$ python -q
>>> import numpy as np
>>> np.set_printoptions(suppress=True, linewidth=120)
>>> def rd(a):
...     return np.round(a, 2) + 0
... 
>>> mat = np.load("layer14.npy")
>>> print(mat)
[[-2  2  1  0  2  0  2  2  0]
 [ 2 -2  2  1  0  2  0  2  2]
 [ 1  2 -2  2  1  0  2  0  2]
 [ 0  1  2 -2  2  1  0  2  0]
 [ 2  0  1  2 -2  2  1  0  2]
 [ 0  2  0  1  2 -2  2  1  0]
 [ 2  0  2  0  1  2 -2  2  1]
 [ 2  2  0  2  0  1  2 -2  2]
 [ 0  2  2  0  2  0  1  2 -2]]
>>> out = mat / np.linalg.norm(mat, axis=1, keepdims=True)
>>> G = out @ out.T
>>> print(np.degrees(np.arccos(np.clip(G[0, 6], -1, 1))))
90.0
>>> out = np.array([[1, 1], [1, -1]])
>>> rng = np.random.default_rng(869)
>>> m1 = np.kron(out, np.kron(out, out))[rng.permutation(8)][:7]
>>> print(m1)
[[ 1 -1  1 -1 -1  1 -1  1]
 [ 1 -1 -1  1 -1  1  1 -1]
 [ 1  1  1  1  1  1  1  1]
 [ 1  1 -1 -1 -1 -1  1  1]
 [ 1  1  1  1 -1 -1 -1 -1]
 [ 1 -1 -1  1  1 -1 -1  1]
 [ 1 -1  1 -1  1 -1  1 -1]]
>>> out = np.array([[2, -1],
...     [-3, 2],
...     [1, 2],
...     [3, -3],
...     [3, -1],
...     [3, -3],
...     [-2, 2],
...     [-3, 2]])
>>> print(np.einsum("ik,kj->ji", m1, out))
[[  2   8   4 -16   2   6   4]
 [  0 -10   0  10   0  -6   4]]
>>> print(out.T @ m1.T)
[[  2   8   4 -16   2   6   4]
 [  0 -10   0  10   0  -6   4]]
>>> print(np.einsum("ik,kj->ij", m1, out))
[[  2   0]
 [  8 -10]
 [  4   0]
 [-16  10]
 [  2   0]
 [  6  -6]
 [  4   4]]
>>> print(np.vstack([m1, out.T]).shape)
(9, 8)
>>> print(np.einsum("ij,ij->i", m1, m1))
[8 8 8 8 8 8 8]
>>> out = m1 + rng.integers(-2, 3, (7, 1)) @ rng.integers(-2, 3, (1, 8))
>>> print(out)
[[-1 -5  3 -5 -1  1 -5  1]
 [-1 -5  1 -3 -1  1 -3 -1]
 [-1 -3  3 -3  1  1 -3  1]
 [ 1  1 -1 -1 -1 -1  1  1]
 [ 1  1  1  1 -1 -1 -1 -1]
 [ 1 -1 -1  1  1 -1 -1  1]
 [ 0 -3  2 -3  1 -1 -1 -1]]
>>> print(rd(np.linalg.svd(out - m1, compute_uv=False)))
[13.49  0.    0.    0.    0.    0.    0.  ]
>>> print(np.linalg.matrix_rank(out - m1, tol=1e-8))
1
>>> E = np.array([[1, 1, 0, 2, 2, 2, 2, 0, 1, 0],
...     [0, 2, 0, 1, 1, 0, 0, 0, 0, 1],
...     [0, 0, 2, 2, 1, 2, 1, 2, 0, 1],
...     [0, 2, 0, 0, 0, 1, 2, 2, 1, 1],
...     [2, 0, 1, 2, 1, 0, 1, 2, 1, 0],
...     [2, 1, 2, 1, 1, 1, 1, 0, 2, 2],
...     [0, 2, 0, 0, 1, 1, 1, 2, 0, 2],
...     [0, 1, 2, 0, 2, 0, 1, 2, 1, 1],
...     [1, 1, 2, 1, 1, 1, 1, 1, 1, 0]])
>>> print(E)
[[1 1 0 2 2 2 2 0 1 0]
 [0 2 0 1 1 0 0 0 0 1]
 [0 0 2 2 1 2 1 2 0 1]
 [0 2 0 0 0 1 2 2 1 1]
 [2 0 1 2 1 0 1 2 1 0]
 [2 1 2 1 1 1 1 0 2 2]
 [0 2 0 0 1 1 1 2 0 2]
 [0 1 2 0 2 0 1 2 1 1]
 [1 1 2 1 1 1 1 1 1 0]]
>>> x = np.array([3, 3, 1, 2, 2, 2, 1, 0, 3, 0])
>>> h1 = np.maximum(E @ x, 0)
>>> print(E * (h1 > 1e-9)[:, None])
[[1 1 0 2 2 2 2 0 1 0]
 [0 2 0 1 1 0 0 0 0 1]
 [0 0 2 2 1 2 1 2 0 1]
 [0 2 0 0 0 1 2 2 1 1]
 [2 0 1 2 1 0 1 2 1 0]
 [2 1 2 1 1 1 1 0 2 2]
 [0 2 0 0 1 1 1 2 0 2]
 [0 1 2 0 2 0 1 2 1 1]
 [1 1 2 1 1 1 1 1 1 0]]
>>> print(np.flatnonzero(h1 > 1e-9))
[0 1 2 3 4 5 6 7 8]
>>> print(np.maximum(E @ x, 0) - np.maximum(-E @ x, 0))
[23 10 13 13 17 24 11 13 18]
>>> print(h1)
[23 10 13 13 17 24 11 13 18]
>>> W1 = np.array([[1, -1, 2, -1],
...     [0, 2, 0, 2],
...     [0, -1, 2, 1],
...     [0, -2, 1, -1],
...     [0, 2, 0, 0],
...     [0, -2, 2, -2],
...     [0, 2, 2, 1],
...     [-2, 1, 2, 1],
...     [0, 0, -2, 0],
...     [2, 1, 2, -2]])
>>> c = np.array([2, 5, -6, -1])
>>> act = np.maximum(E @ W1 + c, 0)
>>> print(act)
[[ 3  6  4  0]
 [ 4 10  0  0]
 [ 0  2 12  0]
 [ 0 14  4  3]
 [ 0  4  6  0]
 [ 8  5  7  0]
 [ 2 15  6  0]
 [ 0 14  4  4]
 [ 1  5  5  1]]
>>> W2 = np.array([[-3, -1, -2], [-3, 2, -2], [-1, -3, -2], [-1, 2, 1]])
>>> print(W1 @ W2)
[[ -1 -11  -5]
 [ -8   8  -2]
 [  0  -6  -1]
 [  6  -9   1]
 [ -6   4  -4]
 [  6 -14  -2]
 [ -9   0  -7]
 [  0   0  -1]
 [  2   6   4]
 [ -9 -10 -12]]
